$ python3 -q
>>> import numpy as np
>>> import numpy.linalg as la
>>> np.set_printoptions(precision=1, suppress=True, linewidth=160)
>>> E = np.load("m.npy")
>>> E
array([[ 3., -2.,  0.],
       [-2.,  2., -2.],
       [ 0., -2.,  2.]])
>>> # equal to its transpose
>>> [round(float(la.det(E[:i, :i])), 2) + 0 for i in range(1, 4)]
[3.0, 2.0, -8.0]
>>> vals, evecs = la.eigh(E)
>>> vals
array([-0.6,  2.5,  5.1])
>>> np.round(evecs.T @ evecs, 1) + 0
array([[1., 0., 0.],
       [0., 1., 0.],
       [0., 0., 1.]])
>>> np.round(vals.sum(), 1), np.trace(E)
(np.float64(7.0), np.float64(7.0))
>>> X = np.load("a.npy")
>>> X
array([[ 1, -1,  1, -1],
       [ 1,  0,  0,  0],
       [ 1,  1,  1,  1]])
>>> Y = X / la.norm(X, axis=1, keepdims=True)
>>> G = Y @ Y.T
>>> G[0]
array([1. , 0.5, 0. ])
>>> la.norm(Y, axis=1)
array([1., 1., 1.])
>>> np.degrees(np.arccos(np.clip(G[0, 2], -1, 1)))
np.float64(90.0)
>>> G
array([[1. , 0.5, 0. ],
       [0.5, 1. , 0.5],
       [0. , 0.5, 1. ]])
>>> W0 = np.load("w.npy")
>>> W0
array([[ 1, -1, -2,  1,  2],
       [ 3, -1, -2, -1, -2],
       [-3, -2,  1, -2, -1],
       [-2, -3,  3, -3,  1]])
>>> Y = W0[0, 0] * W0[1:] - np.outer(W0[1:, 0], W0[0])
>>> Y
array([[ 0,  2,  4, -4, -8],
       [ 0, -5, -5,  1,  5],
       [ 0, -5, -1, -1,  5]])
>>> np.flatnonzero(~Y.round(6).any(axis=1))
array([], dtype=int64)
>>> G = W0.T @ W0
>>> np.trace(G), (W0 ** 2).sum()
(np.int64(81), np.int64(81))
>>> np.diag(G)
array([23, 15, 18, 15, 10])
>>> la.svd(W0, compute_uv=False) ** 2
array([51.6, 16.1,  9.7,  3.6])
>>> w1 = np.array([[-2, -1, 3, -1, 0],
...     [1, 1, 1, 1, 2],
...     [-1, 1, 2, 1, 3],
...     [2, 0, -1, 2, -2],
...     [3, -2, 1, 3, 1]])
>>> beta = np.array([5, 2, -2, 8, 4])
>>> H = np.maximum(W0 @ w1 + beta, 0)
>>> H
array([[12,  0,  0, 12,  0],
       [ 0,  0,  1,  0,  0],
       [ 1,  6,  0,  3,  6],
       [ 0,  2,  0,  7, 14]])
>>> Z = np.array([[-1, 2], [-2, -3], [0, 3], [-1, -2], [-2, -1]])
>>> H @ Z
array([[-24,   0],
       [  0,   3],
       [-28, -28],
       [-39, -34]])
